% python3 -q
>>> import numpy as np
>>> np.set_printoptions(precision=3, suppress=True, linewidth=140, legacy="1.25")
>>> rnd = lambda a: np.round(a, 3) + 0
>>> E = np.array([[-3.0, 1.0, 0.0, 0.0, 0.0],
...     [0.0, -3.0, 1.0, 0.0, 0.0],
...     [0.0, 0.0, -3.0, 1.0, 0.0],
...     [0.0, 0.0, 0.0, -3.0, 1.0],
...     [0.0, 0.0, 0.0, 0.0, -3.0]])
>>> print(E)
[[-3.  1.  0.  0.  0.]
 [ 0. -3.  1.  0.  0.]
 [ 0.  0. -3.  1.  0.]
 [ 0.  0.  0. -3.  1.]
 [ 0.  0.  0.  0. -3.]]
>>> x0 = np.array([-1, -3, -3, -1, 2])
>>> h1 = np.maximum(E @ x0, 0)
>>> print(rnd(np.tanh(E @ x0)))
[ 0.  1.  1.  1. -1.]
>>> print(h1)
[0. 6. 8. 5. 0.]
>>> evals, evecs = np.linalg.eig(E)
>>> print(rnd(np.sort(np.linalg.eigvals(E @ E))))
[9. 9. 9. 9. 9.]
>>> print(np.prod(evals))
-243.0
>>> M = np.array([[-2, 1, 3], [2, -2, 3], [2, -3, 3]])
>>> M[1] = M[0]
>>> print(M)
[[-2  1  3]
 [-2  1  3]
 [ 2 -3  3]]
>>> print(rnd(np.trace(np.linalg.pinv(M) @ M)))
2.0
>>> print(np.linalg.lstsq(M[:-1].T, M[-1])[2])
1
>>> left, s, Vh = np.linalg.svd(M)
>>> evecs = Vh[:(s > 1e-8).sum()]
>>> rng = np.random.default_rng(49877)
>>> x0 = M[0] + 4 * M[1] + rng.integers(2) * np.eye(3)[2]
>>> print(x0)
[-10.   5.  15.]
>>> print(np.linalg.matrix_rank(np.vstack([M, x0])))
2
>>> print(np.allclose(M, M.T))
False
>>> np.linalg.determinant(M)
Traceback (most recent call last):
  File "<python-input-24>", line 1, in <module>
    np.linalg.determinant(M)
    ^^^^^^^^^^^^^^^^^^^^^
AttributeError: module 'numpy.linalg' has no attribute 'determinant'
>>> assert M == M.T
Traceback (most recent call last):
  File "<python-input-25>", line 1, in <module>
    assert M == M.T
           ^^^^^^^^
ValueError: The truth value of an array with more than one element is ambiguous. Use a.any() or a.all()
>>> print(np.trace(M))
2
>>> print(np.allclose(M @ M.T, M.T @ M))
False
>>> print(rnd(np.linalg.det(M)))
0.0
>>> print(np.linalg.matrix_power(M, 4))
[[ 32 -40  24]
 [ 32 -40  24]
 [ 32 -40  24]]
>>> f = np.array([7, 7])
>>> print(np.polyval(f, M[2]))
[ 21 -14  28]
>>> print(np.correlate(M[2], M[0], "full"))
[ 6 -7  2  9 -6]
>>> print(np.array([np.convolve(row, f, "same") for row in M]))
[[-14  -7  28]
 [-14  -7  28]
 [ 14  -7   0]]
>>> print(np.cross(M[2, :3], M[0, :3]))
[-12 -12  -4]
>>> W0 = np.load("arr.npy")
>>> print(W0)
[[1 0 1]
 [0 0 0]
 [1 0 2]]
>>> print(rnd(W0 @ np.linalg.pinv(W0) @ W0))
[[1. 0. 1.]
 [0. 0. 0.]
 [1. 0. 2.]]
>>> print(rnd(np.trace(np.linalg.pinv(W0) @ W0)))
2.0
>>> print(np.allclose(W0[:-1].T @ np.linalg.lstsq(W0[:-1].T, W0[-1])[0], W0[-1]))
False
>>> rank = np.linalg.matrix_rank(W0)
>>> print(rank)
2
>>> null = np.linalg.svd(W0)[2][rank:].T
>>> print([int(np.linalg.matrix_rank(W0[:, :j + 1])) for j in range(3)])
[1, 1, 2]
>>> print(W0 @ null)
[[0.]
 [0.]
 [0.]]
>>> print(null.shape)
(3, 1)
>>> evals, evecs = np.linalg.eigh(W0)
>>> print(np.unique(evals.round(6) + 0, return_counts=True)[1])
[1 1 1]
>>> print((evals > 1e-8).sum(), (evals < -1e-8).sum())
2 0
>>> print(rnd(evecs.T @ W0 @ evecs))
[[0.    0.    0.   ]
 [0.    0.382 0.   ]
 [0.    0.    2.618]]
>>> print(rnd(np.abs(evecs[:, -1])))
[0.526 0.    0.851]
>>> M2 = np.array([[2, -3, -7], [-7, 8, 2], [0, -4, -9]])
>>> cent = np.array([[-5]])
>>> K = np.block([[M2, np.zeros((3, 1))], [np.zeros((1, 3)), cent]])
>>> print(K)
[[ 2. -3. -7.  0.]
 [-7.  8.  2.  0.]
 [ 0. -4. -9.  0.]
 [ 0.  0.  0. -5.]]
>>> print(rnd(np.linalg.det(K)))
675.0
>>> print(K @ K)
[[ 25.  -2.  43.   0.]
 [-70.  77.  47.   0.]
 [ 28.   4.  73.   0.]
 [  0.   0.   0.  25.]]
>>> print(rnd(np.abs(np.linalg.eigvals(K)).max()))
9.568
>>> t3 = np.stack([K, 4 * K, K[::-1]])
>>> print(rnd(np.linalg.det(t3)))
[   675. 172800.    675.]
>>> print(t3.sum(axis=0))
[[ 10. -15. -35.  -5.]
 [-35.  36.   1.   0.]
 [ -7. -12. -43.   0.]
 [  2.  -3.  -7. -25.]]
>>> print(t3.shape)
(3, 4, 4)
>>> print((t3 @ K.T).shape)
(3, 4, 4)
>>> print(np.linalg.matrix_rank(t3.reshape(3, -1)))
2
>>> print(np.einsum("bij,cij->bc", t3, t3))
[[ 301. 1204. -100.]
 [1204. 4816. -400.]
 [-100. -400.  301.]]
